>>> import numpy as np
>>> np.set_printoptions(precision=4, suppress=True, linewidth=160)
>>> mat = np.loadtxt("sample7.csv", delimiter=",")
>>> mat
array([[ -1.,   5.,  -5.,   5.,   1.],
       [  2.,   7.,  -9.,   0.,   3.],
       [  2.,  10.,  -6.,  -5.,   0.],
       [  7.,  12.,  -7.,  -3.,  -2.],
       [  5.,   9., -12.,  -7.,   0.],
       [ 10.,   4., -15.,  -7.,   4.],
       [  6.,   1., -11., -11.,   7.],
       [ 11.,   1., -11., -10.,   6.],
       [  7.,  -1., -14.,  -7.,   8.],
       [  4.,  -5., -15.,  -5.,  10.],
       [  4.,   0., -20.,   0.,   5.],
       [  5.,   2., -19.,   2.,   7.],
       [  6.,  -2., -24.,   0.,  11.],
       [  7.,  -4., -19.,  -1.,  13.],
       [  8.,  -2., -14.,   1.,  18.],
       [ 10.,  -4., -17.,   0.,  19.],
       [ 11.,  -6., -15.,  -4.,  14.],
       [ 12.,  -3., -18.,  -6.,  16.],
       [ 12.,  -8., -15.,  -4.,  14.],
       [  8.,  -3., -13.,   0.,  18.],
       [  9.,  -5., -12.,   5.,  19.],
       [  7.,  -7., -15.,   7.,  23.],
       [ 10.,  -9., -14.,   6.,  24.],
       [  5., -12., -18.,   4.,  29.],
       [  3.,  -8., -16.,   6.,  33.],
       [  8.,  -4., -12.,   1.,  33.],
       [  7.,  -4., -13.,  -4.,  31.],
       [  9.,  -3., -14.,  -4.,  26.],
       [  5.,  -7., -11.,  -3.,  22.],
       [ 10., -12.,  -9.,  -2.,  20.],
       [ 13.,  -7., -13.,   2.,  18.],
       [ 11., -11., -12.,   4.,  19.],
       [ 13.,  -6., -13.,   5.,  21.]])
>>> hat = mat @ np.linalg.solve(mat.T @ mat, mat.T)
>>> np.linalg.matrix_rank(np.eye(33) - hat)
np.int64(28)
>>> cen = mat - mat.mean(axis=0)
>>> V = np.linalg.svd(cen)[2][:1]
>>> Y = cen - cen @ V.T @ V
>>> (cen @ V.T).std(axis=0)
array([11.4139])
>>> np.diag(V.T @ V)
array([0.0123, 0.2217, 0.0135, 0.0476, 0.705 ])
>>> Y.std(axis=0)
array([3.131 , 2.7594, 3.7557, 4.0345, 1.9485])
>>> np.cov(cen @ V.T, rowvar=False)
array(134.349)
>>> np.linalg.norm(Y, axis=1).round(6).argmax()
np.int64(0)
>>> round(np.linalg.norm(Y) / np.linalg.norm(cen), 4)
np.float64(0.5326)
>>> cen = mat - mat.mean(axis=0)
>>> left, sigma, Vt = np.linalg.svd(cen, full_matrices=False)
>>> (np.sign(left[:, 0]) == np.sign(left[0, 0])).astype(int)
array([1, 1, 1, 1, 1, 1, 1, 1, 1, 1, 1, 1, 1, 1, 0, 0, 0, 0, 0, 0, 0, 0, 0, 0, 0, 0, 0, 0, 0, 0, 0, 0, 0])
>>> np.abs(left[:, 0]).argmax()
np.int64(3)
>>> np.abs(Vt[0]).argmax()
np.int64(4)
>>> np.linalg.matrix_rank(cen)
np.int64(5)
>>> sigma
array([65.568 , 25.489 , 22.7341, 18.5044, 13.9202])
>>> Y = mat / np.sqrt((mat ** 2).mean(axis=1, keepdims=True))
>>> np.linalg.norm(Y, axis=1)
array([2.2361, 2.2361, 2.2361, 2.2361, 2.2361, 2.2361, 2.2361, 2.2361, 2.2361, 2.2361, 2.2361, 2.2361, 2.2361, 2.2361, 2.2361, 2.2361, 2.2361, 2.2361, 2.2361,
       2.2361, 2.2361, 2.2361, 2.2361, 2.2361, 2.2361, 2.2361, 2.2361, 2.2361, 2.2361, 2.2361, 2.2361, 2.2361, 2.2361])
>>> np.linalg.matrix_rank(Y) == np.linalg.matrix_rank(mat)
np.True_
>>> m1 = np.load("data.npy")
>>> m1
array([[ 4.0574, -4.1436, -7.8358,  2.2268,  0.093 ],
       [ 6.2992,  5.9114, -1.8386,  3.0219,  3.5866],
       [-0.4632,  7.2638,  6.5752, -0.4936,  1.883 ],
       [ 6.5831,  0.9875, -6.2634,  3.3411,  2.3009],
       [ 0.6741,  7.7773,  5.78  ,  0.0715,  2.3761],
       [-5.9999,  0.8187,  7.1462, -3.1057, -1.6178],
       [-3.1688, -8.1333, -3.3913, -1.3383, -3.2429],
       [ 6.4486,  5.5677, -2.287 ,  3.1107,  3.5367],
       [-0.1916, -7.5847, -6.1386,  0.1692, -2.1739],
       [-3.7822,  4.4824,  7.8228, -2.0976,  0.0862],
       [ 6.1475, -0.4409, -6.9892,  3.1681,  1.7686],
       [-5.7517, -6.7753,  0.5263, -2.7107, -3.659 ]])
>>> # rows and columns are dependent
>>> cen = m1 - m1.mean(axis=0)
>>> left, sigma, Vt = np.linalg.svd(cen, full_matrices=False)
>>> round(float((sigma ** 2).sum() ** 2 / (sigma ** 4).sum()), 4)
1.9844
>>> np.searchsorted(np.cumsum(sigma ** 2) / (sigma ** 2).sum(), 0.9) + 1
np.int64(2)
>>> Vt[0] * np.sign(Vt[0, np.abs(Vt[0]).argmax()])
array([-0.3186,  0.5147,  0.7737, -0.1815,  0.0455])
>>> (np.sign(left[:, 0]) == np.sign(left[0, 0])).astype(int)
array([1, 1, 0, 1, 0, 0, 1, 1, 1, 0, 1, 1])
>>> sigma.round(4) + 0
array([25.3343, 23.1783,  0.    ,  0.    ,  0.    ])
>>> np.round(cen.mean(axis=0), 4) + 0
array([0., 0., 0., 0., 0.])
>>> rng = np.random.default_rng(803308)
>>> lab = rng.permutation(5)
>>> Y = mat[:, lab] * rng.choice([-1, 1], 5)
>>> Y
array([[ -1.,  -5.,   5.,   5.,  -1.],
       [  2.,  -7.,   0.,   9.,  -3.],
       [  2., -10.,  -5.,   6.,  -0.],
       [  7., -12.,  -3.,   7.,   2.],
       [  5.,  -9.,  -7.,  12.,  -0.],
       [ 10.,  -4.,  -7.,  15.,  -4.],
       [  6.,  -1., -11.,  11.,  -7.],
       [ 11.,  -1., -10.,  11.,  -6.],
       [  7.,   1.,  -7.,  14.,  -8.],
       [  4.,   5.,  -5.,  15., -10.],
       [  4.,  -0.,   0.,  20.,  -5.],
       [  5.,  -2.,   2.,  19.,  -7.],
       [  6.,   2.,   0.,  24., -11.],
       [  7.,   4.,  -1.,  19., -13.],
       [  8.,   2.,   1.,  14., -18.],
       [ 10.,   4.,   0.,  17., -19.],
       [ 11.,   6.,  -4.,  15., -14.],
       [ 12.,   3.,  -6.,  18., -16.],
       [ 12.,   8.,  -4.,  15., -14.],
       [  8.,   3.,   0.,  13., -18.],
       [  9.,   5.,   5.,  12., -19.],
       [  7.,   7.,   7.,  15., -23.],
       [ 10.,   9.,   6.,  14., -24.],
       [  5.,  12.,   4.,  18., -29.],
       [  3.,   8.,   6.,  16., -33.],
       [  8.,   4.,   1.,  12., -33.],
       [  7.,   4.,  -4.,  13., -31.],
       [  9.,   3.,  -4.,  14., -26.],
       [  5.,   7.,  -3.,  11., -22.],
       [ 10.,  12.,  -2.,   9., -20.],
       [ 13.,   7.,   2.,  13., -18.],
       [ 11.,  11.,   4.,  12., -19.],
       [ 13.,   6.,   5.,  13., -21.]])
>>> left, _, Vt = np.linalg.svd(mat.T @ Y)
>>> np.round(np.linalg.lstsq(mat, Y)[0], 4) + 0
array([[ 1.,  0.,  0.,  0.,  0.],
       [ 0., -1.,  0.,  0.,  0.],
       [ 0.,  0.,  0., -1.,  0.],
       [ 0.,  0.,  1.,  0.,  0.],
       [ 0.,  0.,  0.,  0., -1.]])
>>> G = np.cov(m1, rowvar=False)
>>> np.argsort(-m1.std(axis=0).round(6), kind="stable")
array([2, 1, 0, 4, 3])
>>> np.round(np.corrcoef(m1[:, 0], m1[:, 1])[0, 1], 4)
np.float64(0.3177)
>>> np.corrcoef(m1.T)
array([[ 1.    ,  0.3177, -0.6186,  0.9967,  0.792 ],
       [ 0.3177,  1.    ,  0.5485,  0.2401,  0.8306],
       [-0.6186,  0.5485,  1.    , -0.68  , -0.0101],
       [ 0.9967,  0.2401, -0.68  ,  1.    ,  0.7401],
       [ 0.792 ,  0.8306, -0.0101,  0.7401,  1.    ]])
>>> np.polyfit(m1[:, 0], m1[:, 1], 1)
array([0.3843, 0.13  ])
>>> Y = np.array([[1, 3], [1, 1], [2, 1], [0, 2], [2, 1]])
>>> np.einsum("ij->j", m1)
array([10.8527,  5.731 , -6.8933,  5.3635,  4.9374])
>>> np.linalg.matrix_rank(m1 @ Y)
np.int64(2)
>>> np.linalg.matrix_rank(np.vstack([m1, Y.T]))
np.int64(4)
>>> np.einsum("ij,ij->i", m1, m1)
array([100., 100., 100., 100., 100., 100., 100., 100., 100., 100., 100., 100.])
>>> J = np.loadtxt("a.csv", delimiter=",")
>>> J
array([[0.2222, 0.1111, 0.3333, 0.3333],
       [0.1818, 0.2727, 0.2727, 0.2727],
       [0.375 , 0.125 , 0.375 , 0.125 ],
       [0.    , 0.1667, 0.3333, 0.5   ]])
>>> np.linalg.svd(J, compute_uv=False)
array([1.0394, 0.3738, 0.1415, 0.0383])
>>> np.diff(J, axis=0)
array([[-0.0404,  0.1616, -0.0606, -0.0606],
       [ 0.1932, -0.1477,  0.1023, -0.1477],
       [-0.375 ,  0.0417, -0.0417,  0.375 ]])
>>> J.mean(axis=0)
array([0.1948, 0.1689, 0.3286, 0.3078])
>>> J.sum(axis=1)
array([1., 1., 1., 1.])
>>> J.sum(axis=0)
array([0.779 , 0.6755, 1.3144, 1.2311])
>>> q = J.astype(float).copy()
>>> for j in range(4):
...     q[:, j] -= q[:, :j] @ (q[:, :j].T @ q[:, j])
...     q[:, j] /= np.linalg.norm(q[:, j])
... 
>>> np.round(q.T @ q, 4) + 0
array([[1., 0., 0., 0.],
       [0., 1., 0., 0.],
       [0., 0., 1., 0.],
       [0., 0., 0., 1.]])
>>> np.round(q.T @ J, 4) + 0
array([[0.4723, 0.2565, 0.5596, 0.3611],
       [0.    , 0.2536, 0.2772, 0.4643],
       [0.    , 0.    , 0.2174, 0.3141],
       [0.    , 0.    , 0.    , 0.0808]])
>>> Y = np.array([[2, 1], [1, 2]])
>>> C = np.array([[1, -2, -1, 0, -2, 2],
...     [3, -3, -1, 2, 2, -3],
...     [-1, 2, -3, 2, -2, -1],
...     [0, -2, 2, -3, 0, -1],
...     [-2, 0, -1, 0, 3, -3],
...     [-2, 3, -2, -3, 2, -1]])
>>> M = np.block([[Y, np.array([[-1, -2, -2, 1, 2, -2], [3, -1, -3, 1, 0, -1]])], [np.zeros((6, 2)), C]])
>>> M
array([[ 2.,  1., -1., -2., -2.,  1.,  2., -2.],
       [ 1.,  2.,  3., -1., -3.,  1.,  0., -1.],
       [ 0.,  0.,  1., -2., -1.,  0., -2.,  2.],
       [ 0.,  0.,  3., -3., -1.,  2.,  2., -3.],
       [ 0.,  0., -1.,  2., -3.,  2., -2., -1.],
       [ 0.,  0.,  0., -2.,  2., -3.,  0., -1.],
       [ 0.,  0., -2.,  0., -1.,  0.,  3., -3.],
       [ 0.,  0., -2.,  3., -2., -3.,  2., -1.]])
>>> Y = M + rng.integers(-2, 3, (8, 7)) @ rng.integers(-2, 3, (7, 8))
>>> Y
array([[ -1.,   6.,  -7.,  -3.,  -3.,   2.,   0.,   2.],
       [  8.,   7.,   1.,   5.,   7.,  -8.,  -3.,   1.],
       [  9.,   4.,  -1.,  -6.,   1., -12.,   3.,  12.],
       [ -2.,   2.,   1., -13.,  -3.,  -4.,  14.,  -6.],
       [ -3.,  -9.,   5.,   2., -15.,  15.,  -9.,   1.],
       [  0.,   1.,   5.,  -6.,  -4., -10.,  -2.,   7.],
       [-10.,   1.,   0.,   6.,  -2.,   8.,  -5.,  -9.],
       [  0.,   2.,   3.,  10.,   5.,  -7.,   1.,  -7.]])
>>> np.round(np.linalg.svd(Y - M, compute_uv=False), 4) + 0
array([33.9643, 23.5862, 17.6248, 11.873 , 10.1933,  1.7625,  0.7095,  0.    ])
>>> q, r_ = np.linalg.qr(M)
>>> q.shape, r_.shape
((8, 8), (8, 8))
>>> np.allclose(r_.T @ r_, M.T @ M)
True
>>> round(float(abs(r_[0, 0])), 4), round(float(np.linalg.norm(M[:, 0])), 4)
(2.2361, 2.2361)
>>> q, V = np.linalg.qr(M[:, :1])[0], np.linalg.qr(M[:, 1:])[0]
>>> sigma = np.linalg.svd(q.T @ V, compute_uv=False)
>>> np.degrees(np.arccos(sigma.clip(0, 1)))
array([19.1369])
>>> np.round(np.linalg.norm(q @ q.T - V @ V.T, 2), 4)
np.float64(1.0)
>>> sigma
array([0.9447])
>>> G = M.T @ M
>>> np.linalg.eigvalsh(G)[::-1]
array([68.4859, 55.9737, 39.182 , 13.7936,  9.0678,  4.7834,  2.4389,  0.2746])
>>> np.linalg.matrix_rank(G)
np.int64(8)
>>> np.diag(G)
array([ 5.,  5., 29., 35., 33., 28., 29., 30.])
>>> np.linalg.svd(M, compute_uv=False) ** 2
array([68.4859, 55.9737, 39.182 , 13.7936,  9.0678,  4.7834,  2.4389,  0.2746])
>>> (M @ M.T).shape
(8, 8)
>>> arr = np.load("arr.npy")
>>> arr
array([[-0.0007,  1.9986,  0.0663,  3.9736,  1.9675],
       [-0.0063,  3.0527,  0.0161,  5.9825,  2.9644],
       [ 0.0326,  0.0058, -0.05  ,  0.052 , -0.0247],
       [-0.037 ,  0.0382, -0.0051,  0.1279,  0.0051],
       [ 0.0129,  2.0599,  0.0325,  4.0272,  1.9844],
       [ 0.0567,  1.0127, -0.0079,  2.0171,  1.0827],
       [ 0.0177,  2.0412, -0.0271,  4.0092,  2.0004],
       [ 0.1014,  0.9485,  0.0735,  2.0006,  1.0243],
       [-0.1201,  1.0133, -0.0241,  1.9122,  1.0108]])
>>> G = arr.T @ arr
>>> round(float(np.trace(G)), 4), round(float((arr ** 2).sum()), 4)
(144.1829, 144.1829)
>>> (arr @ arr.T).shape
(9, 9)
>>> np.linalg.eigvalsh(G)[::-1]
array([144.119 ,   0.0381,   0.0137,   0.0101,   0.002 ])
>>> np.linalg.svd(arr, compute_uv=False) ** 2
array([144.119 ,   0.0381,   0.0137,   0.0101,   0.002 ])
>>> x = np.array([1, -2, 2, -3, -1])
>>> h1 = np.maximum(arr @ x, 0)
>>> np.flatnonzero(h1 > 1e-9)
array([], dtype=int64)
>>> arr.T @ h1
array([0., 0., 0., 0., 0.])
>>> T = np.stack([arr, 4 * arr, arr[::-1]])
>>> np.linalg.matrix_rank(T)
array([5, 5, 5])
>>> Y = arr + rng.integers(-2, 3, (9, 1)) @ rng.integers(-2, 3, (1, 5))
>>> Y
array([[-4.0007,  5.9986,  0.0663, -0.0264,  1.9675],
       [-4.0063,  7.0527,  0.0161,  1.9825,  2.9644],
       [ 0.0326,  0.0058, -0.05  ,  0.052 , -0.0247],
       [ 3.963 , -3.9618, -0.0051,  4.1279,  0.0051],
       [ 4.0129, -1.9401,  0.0325,  8.0272,  1.9844],
       [ 4.0567, -2.9873, -0.0079,  6.0171,  1.0827],
       [ 2.0177,  0.0412, -0.0271,  6.0092,  2.0004],
       [-3.8986,  4.9485,  0.0735, -1.9994,  1.0243],
       [-2.1201,  3.0133, -0.0241, -0.0878,  1.0108]])
>>> np.linalg.matrix_rank(Y - arr, tol=1e-8)
np.int64(1)
>>> np.abs(Y - arr).sum(axis=1)
array([12., 12.,  0., 12., 12., 12.,  6., 12.,  6.])
>>> E = np.load("layer3.npy")
>>> E
array([[ 1,  0,  0,  0,  0,  0,  0,  0,  0],
       [ 0,  1,  0,  0,  0,  0,  0,  0,  0],
       [ 3, -1,  1,  0,  0,  0,  0,  0,  0],
       [ 3, -2,  2,  1,  0,  0,  0,  0,  0],
       [-2,  2,  2, -2,  1,  0,  0,  0,  0],
       [-1,  1,  3,  3,  2,  1,  0,  0,  0],
       [ 2,  1,  0,  0, -2, -2,  1,  0,  0],
       [ 3, -1,  2, -2,  0,  3, -1,  1,  0],
       [-1, -3, -1, -2, -1,  1, -3, -1,  1]])
>>> lab = rng.permutation(9)
>>> Y = E[:, lab] * rng.choice([-1, 1], 9)
>>> Y
array([[ 0,  0,  0,  1,  0,  0,  0,  0,  0],
       [ 0,  0,  0,  0, -1,  0,  0,  0,  0],
       [-1,  0,  0,  3,  1,  0,  0,  0,  0],
       [-2,  0, -1,  3,  2,  0,  0,  0,  0],
       [-2,  0,  2, -2, -2,  0,  1,  0,  0],
       [-3,  1, -3, -1, -1,  0,  2,  0,  0],
       [ 0, -2,  0,  2, -1,  0, -2,  1,  0],
       [-2,  3,  2,  3,  1,  1,  0, -1,  0],
       [ 1,  1,  2, -1,  3, -1, -1, -3, -1]])
>>> left, _, Vt = np.linalg.svd(E.T @ Y)
>>> np.round(left @ Vt, 4) + 0
array([[ 0.,  0.,  0.,  1.,  0.,  0.,  0.,  0.,  0.],
       [ 0.,  0.,  0.,  0., -1.,  0.,  0.,  0.,  0.],
       [-1.,  0.,  0.,  0.,  0.,  0.,  0.,  0.,  0.],
       [ 0.,  0., -1.,  0.,  0.,  0.,  0.,  0.,  0.],
       [ 0.,  0.,  0.,  0.,  0.,  0.,  1.,  0.,  0.],
       [ 0.,  1.,  0.,  0.,  0.,  0.,  0.,  0.,  0.],
       [ 0.,  0.,  0.,  0.,  0.,  0.,  0.,  1.,  0.],
       [ 0.,  0.,  0.,  0.,  0.,  1.,  0.,  0.,  0.],
       [ 0.,  0.,  0.,  0.,  0.,  0.,  0.,  0., -1.]])
